>>> import numpy as np
>>> np.set_printoptions(precision=2, suppress=True, linewidth=200, legacy="1.25")
>>> out = np.array([[5, -2, -3, 8, -4], [8, 6, -4, 8, -6], [-2, 3, -7, 5, 9]])
>>> mat = out.T @ out
>>> mat
array([[ 93,  32, -33,  94, -86],
       [ 32,  49, -39,  47,  -1],
       [-33, -39,  74, -91, -27],
       [ 94,  47, -91, 153, -35],
       [-86,  -1, -27, -35, 133]])
>>> # null space of dimension 2
>>> ev, V = np.linalg.eigvalsh(mat)
Traceback (most recent call last):
  File "<python-input-6>", line 1, in <module>
    ev, V = np.linalg.eigvalsh(mat)
    ^^^^^
ValueError: too many values to unpack (expected 2)
>>> ev, V = np.linalg.eigh(mat)
>>> ev.round(2) + 0
array([  0.  ,   0.  ,  29.92, 165.61, 306.47])
>>> np.abs(V[:, -1])
array([0.52, 0.24, 0.34, 0.67, 0.34])
>>> np.unique(ev.round(6) + 0, return_counts=True)[1]
array([2, 1, 1, 1])
>>> V @ np.diag(ev) @ V.T
array([[ 93.,  32., -33.,  94., -86.],
       [ 32.,  49., -39.,  47.,  -1.],
       [-33., -39.,  74., -91., -27.],
       [ 94.,  47., -91., 153., -35.],
       [-86.,  -1., -27., -35., 133.]])
>>> np.abs(V[:, -1]).round(6).argmax()
3
>>> np.round(np.linalg.eigvalsh(mat @ mat), 2) + 0
array([    0.  ,     0.  ,   895.3 , 27425.3 , 93925.39])
>>> np.round(np.linalg.svd(mat, compute_uv=False), 2) + 0
array([306.47, 165.61,  29.92,   0.  ,   0.  ])
>>> A = np.load("dump.npy")
>>> A
array([[-2.68,  0.27,  0.79, -0.26],
       [-0.45, -0.05,  1.16, -0.9 ],
       [-5.32, -0.46, -0.37,  0.73],
       [-1.4 ,  0.11,  3.18, -0.38],
       [ 3.32,  0.29,  1.38, -0.41],
       [-1.32,  0.22,  0.58,  0.02],
       [-4.77,  0.76,  1.8 , -0.04],
       [ 0.81, -0.01,  1.8 ,  0.48],
       [-0.28, -0.01, -2.98,  1.06],
       [-2.75,  0.6 ,  1.96, -0.68],
       [ 0.63, -0.24, -1.13, -0.31],
       [-2.09,  0.48, -1.96, -2.27]])
>>> theta = np.radians(36)
>>> Rm = np.eye(4)
>>> Rm[0, 0] = Rm[2, 2] = np.cos(theta)
>>> Rm[0, 2], Rm[2, 0] = -np.sin(theta), np.sin(theta)
>>> Rm
array([[ 0.81,  0.  , -0.59,  0.  ],
       [ 0.  ,  1.  ,  0.  ,  0.  ],
       [ 0.59,  0.  ,  0.81,  0.  ],
       [ 0.  ,  0.  ,  0.  ,  1.  ]])
>>> out = A @ Rm.T
>>> np.round(np.linalg.det(Rm), 2), np.round(np.trace(Rm), 2)
(1.0, 3.62)
>>> np.abs(out - A).max(axis=0)
array([1.81, 0.  , 3.15, 0.  ])
>>> np.allclose(np.linalg.norm(A, axis=1), np.linalg.norm(out, axis=1))
True
>>> Z = A[[7, 3]].astype(float)
>>> for _ in range(4):
...     lab = np.linalg.norm(A[:, None] - Z, axis=-1).argmin(axis=1)
...     Z = np.array([A[lab == j].mean(axis=0) for j in range(2)])
... 
>>> lab
array([1, 0, 1, 1, 0, 0, 1, 0, 0, 1, 0, 0])
>>> Z[1] - Z[0]
array([-3.47,  0.16,  1.64,  0.21])
>>> np.bincount(lab)
array([7, 5])
>>> np.abs(Z[1] - Z[0]).argmax()
0
>>> A.reshape(-1, 2)
array([[-2.68,  0.27],
       [ 0.79, -0.26],
       [-0.45, -0.05],
       [ 1.16, -0.9 ],
       [-5.32, -0.46],
       [-0.37,  0.73],
       [-1.4 ,  0.11],
       [ 3.18, -0.38],
       [ 3.32,  0.29],
       [ 1.38, -0.41],
       [-1.32,  0.22],
       [ 0.58,  0.02],
       [-4.77,  0.76],
       [ 1.8 , -0.04],
       [ 0.81, -0.01],
       [ 1.8 ,  0.48],
       [-0.28, -0.01],
       [-2.98,  1.06],
       [-2.75,  0.6 ],
       [ 1.96, -0.68],
       [ 0.63, -0.24],
       [-1.13, -0.31],
       [-2.09,  0.48],
       [-1.96, -2.27]])
>>> A.reshape(12, 5)
Traceback (most recent call last):
  File "<python-input-33>", line 1, in <module>
    A.reshape(12, 5)
    ~~~~~~~~~^^^^^^^
ValueError: cannot reshape array of size 48 into shape (12,5)
>>> t3 = A.reshape(12, 2, -1)
>>> t3.transpose(1, 0, 2)
array([[[-2.68,  0.27],
        [-0.45, -0.05],
        [-5.32, -0.46],
        [-1.4 ,  0.11],
        [ 3.32,  0.29],
        [-1.32,  0.22],
        [-4.77,  0.76],
        [ 0.81, -0.01],
        [-0.28, -0.01],
        [-2.75,  0.6 ],
        [ 0.63, -0.24],
        [-2.09,  0.48]],

       [[ 0.79, -0.26],
        [ 1.16, -0.9 ],
        [-0.37,  0.73],
        [ 3.18, -0.38],
        [ 1.38, -0.41],
        [ 0.58,  0.02],
        [ 1.8 , -0.04],
        [ 1.8 ,  0.48],
        [-2.98,  1.06],
        [ 1.96, -0.68],
        [-1.13, -0.31],
        [-1.96, -2.27]]])
>>> np.swapaxes(t3, 1, 2)[1]
array([[-0.45,  1.16],
       [-0.05, -0.9 ]])
